$ ipython --no-banner

In [1]: import numpy as np

In [2]: import numpy.linalg as la

In [3]: np.set_printoptions(precision=2, suppress=True, linewidth=120)

In [4]: data = np.array([[0, 1, -1], [2, 0, -2], [-2, 1, 1], [1, -2, 1]])

In [5]: data
Out[5]: 
array([[ 0,  1, -1],
       [ 2,  0, -2],
       [-2,  1,  1],
       [ 1, -2,  1]])

In [6]: # rank 2

In [7]: vec = np.array([3, 5, 0])

In [8]: h1 = np.maximum(data @ vec, 0)

In [9]: np.maximum(data @ vec, 0) - np.maximum(-data @ vec, 0)
Out[9]: array([ 5,  6, -1, -7])

In [10]: h1
Out[10]: array([5, 6, 0, 0])

In [11]: np.tanh(data @ vec)
Out[11]: array([ 1.  ,  1.  , -0.76, -1.  ])

In [12]: data.T @ h1
Out[12]: array([ 12,   5, -17])

In [13]: A = np.load("case16.npy")

In [14]: A
Out[14]: 
array([[0, 0, 1, 0],
       [0, 0, 0, 3],
       [0, 2, 0, 0],
       [3, 0, 0, 0]])

In [15]: np.trace(A)
Out[15]: np.int64(0)

In [16]: np.sort(np.abs(la.eigvals(A)))
Out[16]: array([2.06, 2.06, 2.06, 2.06])

In [17]: np.allclose(A @ A.T, A.T @ A)
Out[17]: False

In [18]: round(float(np.abs(la.eigvals(A)).max()), 2)
Out[18]: 2.06

In [19]: la.matrix_power(A, 2)
Out[19]: 
array([[0, 2, 0, 0],
       [9, 0, 0, 0],
       [0, 0, 0, 6],
       [0, 0, 3, 0]])

In [20]: vec = np.array([3, 0, -2, 3])

In [21]: y = A @ vec

In [22]: y
Out[22]: array([-2,  9,  0,  9])

In [23]: la.solve(A, y + A[:, 2])
Out[23]: array([ 3.,  0., -1.,  3.])

In [24]: la.solve(A, 4 * y)
Out[24]: array([12.,  0., -8., 12.])

In [25]: la.solve(A.T, A[1])
Out[25]: array([0., 1., 0., 0.])

In [26]: A.T @ A
Out[26]: 
array([[9, 0, 0, 0],
       [0, 4, 0, 0],
       [0, 0, 1, 0],
       [0, 0, 0, 9]])

In [27]: la.norm(A, axis=0)
Out[27]: array([3., 2., 1., 3.])

In [28]: la.svd(A, compute_uv=False)
Out[28]: array([3., 3., 2., 1.])

In [29]: la.pinv(A)
Out[29]: 
array([[0.  , 0.  , 0.  , 0.33],
       [0.  , 0.  , 0.5 , 0.  ],
       [1.  , 0.  , 0.  , 0.  ],
       [0.  , 0.33, 0.  , 0.  ]])

In [30]: A[:, 1] @ A[:, 2]
Out[30]: np.int64(0)

In [31]: q = A.astype(float).copy()

In [32]: for j in range(4):
    ...:     q[:, j] -= q[:, :j] @ (q[:, :j].T @ q[:, j])
    ...:     q[:, j] /= la.norm(q[:, j])
    ...: 

In [33]: q
Out[33]: 
array([[0., 0., 1., 0.],
       [0., 0., 0., 1.],
       [0., 1., 0., 0.],
       [1., 0., 0., 0.]])

In [34]: M = np.load("out0.npy")

In [35]: M
Out[35]: 
array([[-1.71,  4.53,  4.91],
       [-2.24,  3.8 ,  4.91],
       [-1.76,  3.56,  4.71],
       [-1.83,  4.15,  4.56],
       [-1.66,  4.08,  4.81],
       [-1.36,  4.3 ,  4.66],
       [-1.67,  3.88,  4.79],
       [-2.28,  3.88,  5.  ],
       [-2.16,  4.26,  5.27],
       [-1.91,  4.13,  5.14],
       [-3.24,  3.36,  2.19],
       [-3.28,  2.53,  3.02],
       [-3.14,  2.91,  2.39],
       [-3.78,  2.98,  3.15],
       [-2.98,  3.03,  2.44],
       [-2.91,  3.14,  3.09],
       [-2.78,  3.45,  3.15],
       [-3.28,  2.59,  3.2 ],
       [-3.22,  2.55,  2.41],
       [-2.64,  2.91,  2.88]])

In [36]: M2 = np.c_[M[:, :1] @ np.array([[-2]]), np.array([0, 0, 2, 5, 4, 4, 5, 5, 2, 0, 5, 2, 5, 2, 3, 0, 0, 1, 0, 5])]

In [37]: M2
Out[37]: 
array([[3.42, 0.  ],
       [4.48, 0.  ],
       [3.52, 2.  ],
       [3.66, 5.  ],
       [3.32, 4.  ],
       [2.72, 4.  ],
       [3.34, 5.  ],
       [4.56, 5.  ],
       [4.32, 2.  ],
       [3.82, 0.  ],
       [6.48, 5.  ],
       [6.56, 2.  ],
       [6.28, 5.  ],
       [7.56, 2.  ],
       [5.96, 3.  ],
       [5.82, 0.  ],
       [5.56, 0.  ],
       [6.56, 1.  ],
       [6.44, 0.  ],
       [5.28, 5.  ]])

In [38]: la.matrix_rank(np.c_[M, M2])
Out[38]: np.int64(4)

In [39]: la.matrix_rank(M2)
Out[39]: np.int64(2)

In [40]: vec = np.array([-1, 1])

In [41]: y = M2 @ vec

In [42]: la.solve(M2.T @ M2, M2.T @ y)
Out[42]: array([-1.,  1.])

In [43]: la.lstsq(M2, y)[0]
Out[43]: array([-1.,  1.])

In [44]: rng = np.random.default_rng(923060)

In [45]: y = y + 0.3 * rng.normal(size=20)

In [46]: y
Out[46]: 
array([-3.57, -4.14, -1.86,  1.63,  0.49,  1.18,  1.85,  0.81, -2.29, -3.9 , -1.74, -4.6 , -1.7 , -5.04, -3.06, -5.78,
       -6.08, -5.48, -5.88, -0.3 ])

In [47]: b, *_ = la.lstsq(M2, y)

In [48]: b
Out[48]: array([-0.99,  0.99])

In [49]: round(la.norm(y - M2 @ b), 2)
Out[49]: np.float64(1.28)

In [50]: b.round()
Out[50]: array([-1.,  1.])

In [51]: [round(float(la.norm(la.solve(M2.T @ M2 + lam * np.eye(2), M2.T @ y))), 2) for lam in (0, 1, 10, 100)]
Out[51]: [1.4, 1.38, 1.26, 0.7]

In [52]: cen = M - M.mean(axis=0)

In [53]: left, s, Vh = la.svd(cen, full_matrices=False)

In [54]: np.abs(left[:, 0]).argmax()
Out[54]: np.int64(18)

In [55]: s
Out[55]: array([6.13, 1.53, 1.06])

In [56]: P = M @ la.solve(M.T @ M, M.T)

In [57]: round(float(np.trace(P)), 2)
Out[57]: 3.0

In [58]: np.allclose(P @ P, P)
Out[58]: True

In [59]: np.round(la.eigvalsh(P), 2) + 0
Out[59]: array([0., 0., 0., 0., 0., 0., 0., 0., 0., 0., 0., 0., 0., 0., 0., 0., 0., 1., 1., 1.])

In [60]: P @ M[:, 0]
Out[60]: 
array([-1.71, -2.24, -1.76, -1.83, -1.66, -1.36, -1.67, -2.28, -2.16, -1.91, -3.24, -3.28, -3.14, -3.78, -2.98, -2.91,
       -2.78, -3.28, -3.22, -2.64])

In [61]: E = np.loadtxt("data.csv", delimiter=",")

In [62]: E
Out[62]: 
array([[ 2.39,  1.36,  1.9 ],
       [-0.31,  2.61,  6.63],
       [ 7.79, 10.73, 12.95],
       [-2.09, -2.16, -1.45]])

In [63]: M2 = np.c_[E[:, :1] @ np.array([[2]]), np.array([-1, -1, 2, 0])]

In [64]: M2
Out[64]: 
array([[ 4.78, -1.  ],
       [-0.62, -1.  ],
       [15.58,  2.  ],
       [-4.18,  0.  ]])

In [65]: la.matrix_rank(M2)
Out[65]: np.int64(2)

In [66]: la.norm(la.qr(E)[0].T @ M2, axis=0) ** 2 / ((M2 ** 2).sum(axis=0) + 1e-12)
Out[66]: array([1.  , 0.85])
